% python3 -q
>>> import numpy as np
>>> from numpy import linalg as LA
>>> np.set_printoptions(precision=1, suppress=True, linewidth=120, sign=" ")
>>> rnd = lambda a: np.round(a, 1) + 0
>>> J = np.loadtxt("sample18.csv", delimiter=",")
>>> rnd(J)
array([[-0.3,  1. , -1.2, -1.2],
       [ 0.7, -0.5,  1. , -1.5],
       [ 1.4, -0.8, -1.2,  0.2],
       [-1.2, -1.4, -0.5, -0.4]])
>>> r0, g = J[1], J[0]
>>> r0 @ r0
np.float64(4.0)
>>> p = (r0 @ g) / (r0 @ r0) * r0
>>> LA.matrix_rank(np.outer(r0, g))
np.int64(1)
>>> rnd(np.outer(r0, g))
array([[-0.2,  0.7, -0.8, -0.8],
       [ 0.1, -0.5,  0.6,  0.6],
       [-0.3,  1. , -1.2, -1.1],
       [ 0.4, -1.5,  1.9,  1.8]])
>>> rnd((g - p) @ r0)
np.float64(0.0)
>>> rnd(g - p)
array([-0.3,  1. , -1.2, -1.2])
>>> M2 = np.array([[2, 2], [3, 2]])
>>> Z = np.kron(M2, J)
>>> LA.matrix_rank(Z)
np.int64(8)
>>> rnd(J @ J.T)
array([[ 4.,  0.,  0.,  0.],
       [ 0.,  4.,  0.,  0.],
       [ 0.,  0.,  4.,  0.],
       [ 0.,  0.,  0.,  4.]])
>>> rnd(J[:, 3] @ J[:, 2])
np.float64(0.0)
>>> rnd(LA.norm(J, axis=0))
array([ 2.,  2.,  2.,  2.])
>>> rnd(LA.svd(J, compute_uv=False))
array([ 2.,  2.,  2.,  2.])
>>> arr = np.loadtxt("data.csv", delimiter=",")
>>> arr
array([[ 0.,  2.,  2.],
       [ 0.,  6.,  6.],
       [ 0., -6., -6.],
       [ 0., -6., -6.],
       [ 0., -6., -6.]])
>>> [round(float(x), 1) for x in LA.svd(arr, compute_uv=False)[:3]]
[17.2, 0.0, 0.0]
>>> np.argsort(-LA.norm(arr, axis=0).round(6), kind="stable")[:3]
array([ 1,  2,  0])
>>> rnd(LA.norm(arr, 2) / LA.norm(arr))
np.float64(1.0)
>>> np.allclose(arr[:-1].T @ LA.lstsq(arr[:-1].T, arr[-1])[0], arr[-1])
True
>>> M2 = np.array([[-2, -1], [-2, -2]])
>>> Z = np.array([[0, -3, 2], [-1, 2, 1], [-3, 3, -3]])
>>> data = np.kron(M2, Z)
>>> data
array([[ 0,  6, -4,  0,  3, -2],
       [ 2, -4, -2,  1, -2, -1],
       [ 6, -6,  6,  3, -3,  3],
       [ 0,  6, -4,  0,  6, -4],
       [ 2, -4, -2,  2, -4, -2],
       [ 6, -6,  6,  6, -6,  6]])
>>> M2 = data / np.sqrt((data ** 2).mean(axis=1, keepdims=True))
>>> LA.matrix_rank(M2) == LA.matrix_rank(data)
np.True_
>>> rnd(data - data.mean(axis=1, keepdims=True))
array([[-0.5,  5.5, -4.5, -0.5,  2.5, -2.5],
       [ 3. , -3. , -1. ,  2. , -1. ,  0. ],
       [ 4.5, -7.5,  4.5,  1.5, -4.5,  1.5],
       [-0.7,  5.3, -4.7, -0.7,  5.3, -4.7],
       [ 3.3, -2.7, -0.7,  3.3, -2.7, -0.7],
       [ 4. , -8. ,  4. ,  4. , -8. ,  4. ]])
>>> data.ravel(order="F")
array([ 0,  2,  6,  0,  2,  6,  6, -4, -6,  6, -4, -6, -4, -2,  6, -4, -2,  6,  0,  1,  3,  0,  2,  6,  3, -2, -3,  6,
       -4, -6, -2, -1,  3, -4, -2,  6])
>>> data.reshape(-1, 2)
array([[ 0,  6],
       [-4,  0],
       [ 3, -2],
       [ 2, -4],
       [-2,  1],
       [-2, -1],
       [ 6, -6],
       [ 6,  3],
       [-3,  3],
       [ 0,  6],
       [-4,  0],
       [ 6, -4],
       [ 2, -4],
       [-2,  2],
       [-4, -2],
       [ 6, -6],
       [ 6,  6],
       [-6,  6]])
>>> data.reshape(2, -1)
array([[ 0,  6, -4,  0,  3, -2,  2, -4, -2,  1, -2, -1,  6, -6,  6,  3, -3,  3],
       [ 0,  6, -4,  0,  6, -4,  2, -4, -2,  2, -4, -2,  6, -6,  6,  6, -6,  6]])
>>> T = data.reshape(6, 2, -1)
>>> T[:, 0]
array([[ 0,  6, -4],
       [ 2, -4, -2],
       [ 6, -6,  6],
       [ 0,  6, -4],
       [ 2, -4, -2],
       [ 6, -6,  6]])
>>> T.sum(axis=1)
array([[  0,   9,  -6],
       [  3,  -6,  -3],
       [  9,  -9,   9],
       [  0,  12,  -8],
       [  4,  -8,  -4],
       [ 12, -12,  12]])
>>> T.shape
(6, 2, 3)
